>>> import numpy as np
>>> np.set_printoptions(suppress=True, linewidth=140)
>>> rnd = lambda a: np.round(a, 2) + 0
>>> arr = np.loadtxt("dump.csv", delimiter=",")
>>> arr
array([[ 7.89, -6.09,  0.76],
       [ 2.57, -9.64, -0.66],
       [-1.14,  6.38, -7.61],
       [ 4.44,  6.57, -6.09],
       [ 8.91,  3.11, -3.31],
       [-8.67,  3.68, -3.36],
       [ 3.13,  9.49,  0.44],
       [ 4.05,  9.13, -0.5 ],
       [-9.73,  2.32,  0.01],
       [ 7.25, -1.35, -6.75]])
>>> hat = arr @ np.linalg.solve(arr.T @ arr, arr.T)
>>> rnd(hat @ arr[:, 1])
array([-6.09, -9.64,  6.38,  6.57,  3.11,  3.68,  9.49,  9.13,  2.32, -1.35])
>>> rnd(np.diag(hat))
array([0.23, 0.29, 0.4 , 0.27, 0.23, 0.32, 0.33, 0.29, 0.24, 0.4 ])
>>> np.allclose(hat @ hat, hat)
True
>>> other = np.array([[2, 0], [4, 0], [3, -2]])
>>> np.linalg.matrix_rank(np.vstack([arr, other.T]))
np.int64(3)
>>> other @ arr
Traceback (most recent call last):
  File "<python-input-11>", line 1, in <module>
    other @ arr
    ~~~~~~^~~~~
ValueError: matmul: Input operand 1 has a mismatch in its core dimension 0, with gufunc signature (n?,k),(k,m?)->(n?,m?) (size 10 is different from 2)
>>> np.linalg.matrix_rank(arr @ other)
np.int64(2)
>>> rnd(np.einsum("ij->j", arr))
array([ 18.7 ,  23.6 , -27.07])
>>> rnd(np.einsum("ij,ij->i", arr, arr))
array([ 99.92,  99.97,  99.92,  99.97, 100.02, 100.  , 100.05, 100.01, 100.06,  99.95])
>>> x0 = np.array([-1, 1, -1])
>>> target = arr @ x0
>>> rnd(np.linalg.solve(arr.T @ arr, arr.T @ target))
array([-1.,  1., -1.])
>>> rng = np.random.default_rng(56295)
>>> target = target + 0.1 * rng.normal(size=10)
>>> print(rnd(target))
[-14.7  -11.59  15.     8.23  -2.5   15.67   5.99   5.56  11.97  -1.84]
>>> coef, *_ = np.linalg.lstsq(arr, target)
>>> coef.round()
array([-1.,  1., -1.])
>>> other = np.c_[arr[:, :1] @ np.array([[0]]), np.array([-2, 0, -3, -1, -2, -2, 1, 2, -1, 0])]
>>> print(other)
[[ 0. -2.]
 [ 0.  0.]
 [ 0. -3.]
 [ 0. -1.]
 [ 0. -2.]
 [ 0. -2.]
 [ 0.  1.]
 [ 0.  2.]
 [ 0. -1.]
 [ 0.  0.]]
>>> print(np.linalg.matrix_rank(other))
1
>>> rnd(np.linalg.norm(other - arr @ np.linalg.lstsq(arr, other)[0], axis=0))
array([0.  , 3.91])
>>> M = np.load("sample10.npy")
>>> M
array([[-1,  3],
       [-3,  9]])
>>> # null space of dimension 1
>>> x0 = np.array([2, 3])
>>> a = np.maximum(M @ x0, 0)
>>> a
array([ 7, 21])
>>> np.flatnonzero(a > 1e-9)
array([0, 1])
>>> M * (a > 1e-9)[:, None]
array([[-1,  3],
       [-3,  9]])
